% ipython --no-banner

In [1]: import numpy as np

In [2]: import numpy.linalg as la

In [3]: np.set_printoptions(suppress=True, linewidth=200)

In [4]: M = np.loadtxt("x.csv", delimiter=",")

In [5]: print(M)
[[ 0. -1.  0.  0.  0.  0.  0.]
 [ 0.  0.  0.  1.  0.  0.  0.]
 [ 0.  0.  0.  0. -2.  0.  0.]
 [ 0.  0.  0.  0.  0.  0.  0.]
 [ 0.  0. -1.  0.  0.  0.  0.]
 [ 0.  0.  0.  0.  0.  1.  0.]
 [ 0.  0.  0.  0.  0.  0.  0.]]

In [6]: print(np.round(la.svd(M, compute_uv=False), 2))
[2. 1. 1. 1. 1. 0. 0.]

In [7]: print(la.matrix_rank(M))
5

In [8]: print(np.round(la.norm(M), 2))
2.83

In [9]: print(np.round(M.mean(axis=0), 2))
[ 0.   -0.14 -0.14  0.14 -0.29  0.14  0.  ]

In [10]: print(np.count_nonzero(M))
5

In [11]: print(np.abs(M).max())
2.0

In [12]: print([round(float(x), 2) for x in la.svd(M, compute_uv=False)[:3]])
[2.0, 1.0, 1.0]

In [13]: print(la.cond(M) > 100)
True

In [14]: print(np.argsort(-la.norm(M, axis=0).round(6), kind="stable")[:3])
[4 1 2]

In [15]: print(M @ M.T)
[[1. 0. 0. 0. 0. 0. 0.]
 [0. 1. 0. 0. 0. 0. 0.]
 [0. 0. 4. 0. 0. 0. 0.]
 [0. 0. 0. 0. 0. 0. 0.]
 [0. 0. 0. 0. 1. 0. 0.]
 [0. 0. 0. 0. 0. 1. 0.]
 [0. 0. 0. 0. 0. 0. 0.]]

In [16]: print(np.round(M @ la.pinv(M) @ M, 2))
[[ 0. -1.  0.  0.  0.  0.  0.]
 [ 0.  0.  0.  1.  0.  0.  0.]
 [ 0.  0.  0.  0. -2.  0.  0.]
 [ 0.  0.  0.  0.  0.  0.  0.]
 [ 0.  0. -1.  0.  0.  0.  0.]
 [ 0.  0.  0.  0.  0.  1.  0.]
 [ 0.  0.  0.  0.  0.  0.  0.]]

In [17]: print(np.unique(M.round(6), axis=0).shape)
(6, 7)

In [18]: la.inv(M)
LinAlgError: Singular matrix


In [19]: print(la.lstsq(M[:-1].T, M[-1])[2])
5

In [20]: print(round(float(np.abs(la.eigvals(M)).max()), 2))
1.41

In [21]: assert M == M.T
ValueError: The truth value of an array with more than one element is ambiguous. Use a.any() or a.all()


In [22]: print(np.allclose(M, M.T))
False

In [23]: B = np.array([[5, 7], [0, -5]])

In [24]: K = np.tile(B, (2, 2))

In [25]: print(K)
[[ 5  7  5  7]
 [ 0 -5  0 -5]
 [ 5  7  5  7]
 [ 0 -5  0 -5]]

In [26]: print(la.cond(K) > 100)
True

In [27]: print([round(float(x), 2) for x in la.svd(K, compute_uv=False)[:3]])
[19.21, 5.21, 0.0]
